% ipython --no-banner

In [1]: import numpy as np

In [2]: np.set_printoptions(suppress=True, linewidth=100)

In [3]: K = np.load("test0.npy")

In [4]: K
Out[4]: 
array([[-0.3 ,  1.4 , -0.9 ],
       [ 0.1 ,  0.03, -1.53],
       [ 0.2 ,  0.  , -1.5 ],
       [-0.3 , -0.4 , -1.3 ],
       [ 1.  ,  0.  ,  1.8 ]])

In [5]: proj = K @ np.linalg.solve(K.T @ K, K.T)

In [6]: np.allclose(proj @ proj, proj)
Out[6]: True

In [7]: np.round((np.eye(5) - proj) @ K, 2) + 0
Out[7]: 
array([[0., 0., 0.],
       [0., 0., 0.],
       [0., 0., 0.],
       [0., 0., 0.],
       [0., 0., 0.]])

In [8]: round(np.trace(proj), 2)
Out[8]: np.float64(3.0)

In [9]: np.linalg.matrix_rank(np.eye(5) - proj)
Out[9]: np.int64(2)

In [10]: np.round(proj @ K[:, 1], 2) + 0
Out[10]: array([ 1.4 ,  0.03,  0.  , -0.4 ,  0.  ])

In [11]: np.round(np.diag(proj), 2)
Out[11]: array([0.94, 0.41, 0.51, 0.29, 0.85])

In [12]: f = np.array([2, 3])

In [13]: print(np.round(np.correlate(K[0], K[1], "full"), 2))
[ 0.46 -2.15  1.39  0.11 -0.09]

In [14]: print(np.polyval(f, K[0]))
[2.4 5.8 1.2]

In [15]: x = np.array([1, -2, 1])

In [16]: y = K @ x

In [17]: np.round(np.linalg.pinv(K) @ K, 2) + 0
Out[17]: 
array([[1., 0., 0.],
       [0., 1., 0.],
       [0., 0., 1.]])

In [18]: y
Out[18]: array([-4.  , -1.49, -1.3 , -0.8 ,  2.8 ])

In [19]: rng = np.random.default_rng(70)

In [20]: y = y + 0.3 * rng.normal(size=5)

In [21]: print(y.round(2))
[-4.02 -1.79 -1.03 -0.93  3.22]

In [22]: b, *_ = np.linalg.lstsq(K, y)

In [23]: np.round(K.T @ (y - K @ b), 2) + 0
Out[23]: array([0., 0., 0.])

In [24]: round(float(np.linalg.norm(y - K @ b)), 2)
Out[24]: 0.39

In [25]: [round(float(np.linalg.norm(np.linalg.solve(K.T @ K + lam * np.eye(3), K.T @ y))), 2) for lam in (0, 1, 10, 100)]
Out[25]: [2.58, 1.9, 0.83, 0.15]

In [26]: def softmax(z):
    ...:     e = np.exp(z - z.max(axis=-1, keepdims=True))
    ...:     return e / e.sum(axis=-1, keepdims=True)
    ...: 

In [27]: np.round(softmax(K[1] + 4), 2)
Out[27]: array([0.47, 0.44, 0.09])

In [28]: np.round(softmax(10 * K[1]), 2) + 0
Out[28]: array([0.67, 0.33, 0.  ])

In [29]: np.round(softmax(K[1]), 2)
Out[29]: array([0.47, 0.44, 0.09])

In [30]: scores = K @ K.T / np.sqrt(3)

In [31]: np.round(softmax(scores + np.triu(np.full(scores.shape, -np.inf), 1)), 2)
Out[31]: 
array([[1.  , 0.  , 0.  , 0.  , 0.  ],
       [0.36, 0.64, 0.  , 0.  , 0.  ],
       [0.22, 0.39, 0.39, 0.  , 0.  ],
       [0.14, 0.29, 0.28, 0.29, 0.  ],
       [0.03, 0.02, 0.02, 0.02, 0.92]])

In [32]: softmax(scores).round(6).argmax(axis=1)
Out[32]: array([0, 1, 1, 1, 4])

In [33]: M2 = K / np.sqrt((K ** 2).mean(axis=1, keepdims=True))

In [34]: print(np.round(K - K.mean(axis=1, keepdims=True), 2))
[[-0.37  1.33 -0.97]
 [ 0.57  0.5  -1.06]
 [ 0.63  0.43 -1.07]
 [ 0.37  0.27 -0.63]
 [ 0.07 -0.93  0.87]]

In [35]: np.round(np.linalg.norm(M2, axis=1), 2)
Out[35]: array([1.73, 1.73, 1.73, 1.73, 1.73])

In [36]: X = np.array([[1, 1, 0, 3, 3, 1],
    ...:     [0, 0, 3, 2, 2, 0],
    ...:     [0, 2, 1, 2, 0, 2],
    ...:     [0, 1, 2, 2, 2, 3],
    ...:     [2, 1, 0, 1, 3, 3],
    ...:     [1, 3, 0, 2, 0, 1]])

In [37]: X
Out[37]: 
array([[1, 1, 0, 3, 3, 1],
       [0, 0, 3, 2, 2, 0],
       [0, 2, 1, 2, 0, 2],
       [0, 1, 2, 2, 2, 3],
       [2, 1, 0, 1, 3, 3],
       [1, 3, 0, 2, 0, 1]])

In [38]: cov = X.T @ X

In [39]: print(np.diag(cov))
[ 6 16 14 26 26 24]

In [40]: np.allclose(cov, cov.T)
Out[40]: True

In [41]: (X @ X.T).shape
Out[41]: (6, 6)

In [42]: np.trace(cov), (X ** 2).sum()
Out[42]: (np.int64(112), np.int64(112))

In [43]: np.round(np.linalg.svd(X, compute_uv=False) ** 2, 2)
Out[43]: array([79.31, 14.03, 11.18,  6.2 ,  1.26,  0.03])

In [44]: M2 = np.inv(X)
AttributeError: module 'numpy' has no attribute 'inv'


In [45]: M2 = np.linalg.inv(X)

In [46]: round(np.linalg.cond(X), 2)
Out[46]: np.float64(53.39)

In [47]: round(float(np.linalg.slogdet(X)[0]), 2)
Out[47]: 1.0

In [48]: np.round(X @ M2, 2) + 0
Out[48]: 
array([[1., 0., 0., 0., 0., 0.],
       [0., 1., 0., 0., 0., 0.],
       [0., 0., 1., 0., 0., 0.],
       [0., 0., 0., 1., 0., 0.],
       [0., 0., 0., 0., 1., 0.],
       [0., 0., 0., 0., 0., 1.]])

In [49]: print((np.abs(M2) > 1e-9).astype(int))
[[1 1 1 1 1 1]
 [1 1 1 1 1 1]
 [1 1 1 1 1 0]
 [1 1 1 1 1 1]
 [1 1 1 1 1 1]
 [1 1 1 1 1 1]]

In [50]: np.round(np.linalg.det(X) * M2, 2)
Out[50]: 
array([[  -8.,   36.,  108., -108.,   56.,  -52.],
       [ -10.,  -20., -112.,   86.,  -34.,   78.],
       [ -16.,   20.,    8.,   -8.,    8.,    0.],
       [  20.,   14.,   94.,  -68.,   16.,  -52.],
       [   4.,  -18., -106.,   80.,  -28.,   52.],
       [  -2.,   -4.,   40.,  -14.,   14.,  -26.]])

In [51]: round(np.linalg.det(X) * np.linalg.det(M2), 2)
Out[51]: np.float64(1.0)

In [52]: sv = 5 * 0.9 ** np.arange(5)

In [53]: Q, _ = np.linalg.qr(np.array([[-1.1, -0.2, -0.9, 0.8, -1.5],
    ...:     [0.3, -0.9, -0.1, 1.2, 0.0],
    ...:     [0.0, -0.3, -0.8, 0.1, -0.4],
    ...:     [-0.1, -1.1, 0.0, -1.4, -0.5],
    ...:     [-1.6, 1.2, 0.5, -0.4, 0.2]]))

In [54]: arr = rng.normal(size=(28, 5)) * sv @ Q

In [55]: print(arr.round(2) + 0)
[[ 6.5  -0.25  4.35 -1.37  3.03]
 [-2.42 -0.96  3.96  7.77  0.06]
 [ 0.03  0.21  4.57  6.07  3.67]
 [-3.67  0.   -1.06  4.92  5.44]
 [ 0.69  0.09 -5.46  6.02  0.31]
 [-4.56  2.12  1.55 -0.53 -8.05]
 [-3.79 -5.8  -1.29  2.22 -1.1 ]
 [ 4.58 -4.71  1.22  3.95 -0.24]
 [ 2.4   0.16 -0.15 -2.62  3.19]
 [-1.32  3.08 -7.17 -2.68  2.14]
 [-9.3   2.41  1.55 -3.26 -3.37]
 [ 2.46 -2.46  7.46  1.29  0.49]
 [ 6.78  5.44  0.07 -1.39 -0.21]
 [-5.23  1.3  -0.25  4.42 -7.06]
 [ 5.35  0.93 -0.28  2.45  3.29]
 [-1.74  7.58  2.09 -0.56  4.8 ]
 [ 2.23 -9.82  2.57 -1.62  4.24]
 [-4.33 -2.36  3.17 -1.47 -0.71]
 [ 3.28 -2.45  5.39  1.4  -2.73]
 [-0.02 -1.36  6.01  5.13  4.4 ]
 [-2.51  1.64  2.22  0.8  -1.46]
 [ 3.27 -0.55  2.04 -6.28 -5.98]
 [-2.37 -4.11 -1.08 -1.31  2.12]
 [ 0.9   5.3  -4.09 -5.74 -0.26]
 [-4.43 -4.71  5.84 -3.22 -1.83]
 [ 2.35  7.23  6.4  -2.19 -2.58]
 [ 6.1  -1.21  6.87  5.12  7.03]
 [-1.55 -0.52  4.53 -4.75  1.98]]

In [56]: M2 = np.c_[arr[:, :1] @ np.array([[2]]), np.array([-1, 3, 0, 0, 1, 0, 0, 2, -3, -2, 0, 3, -2, 1, -1, 2, 1, 0, 3, 1, 2, -2, 0, 0, 3, 2, -2, -3])]

In [57]: M2.round(2)
Out[57]: 
array([[ 13.  ,  -1.  ],
       [ -4.84,   3.  ],
       [  0.05,   0.  ],
       [ -7.34,   0.  ],
       [  1.38,   1.  ],
       [ -9.12,   0.  ],
       [ -7.58,   0.  ],
       [  9.17,   2.  ],
       [  4.8 ,  -3.  ],
       [ -2.63,  -2.  ],
       [-18.59,   0.  ],
       [  4.92,   3.  ],
       [ 13.57,  -2.  ],
       [-10.45,   1.  ],
       [ 10.7 ,  -1.  ],
       [ -3.48,   2.  ],
       [  4.46,   1.  ],
       [ -8.66,   0.  ],
       [  6.55,   3.  ],
       [ -0.04,   1.  ],
       [ -5.02,   2.  ],
       [  6.55,  -2.  ],
       [ -4.74,   0.  ],
       [  1.8 ,   0.  ],
       [ -8.87,   3.  ],
       [  4.7 ,   2.  ],
       [ 12.19,  -2.  ],
       [ -3.09,  -3.  ]])

In [58]: np.linalg.matrix_rank(M2)
Out[58]: np.int64(2)

In [59]: np.linalg.matrix_rank(np.c_[arr, M2])
Out[59]: np.int64(6)
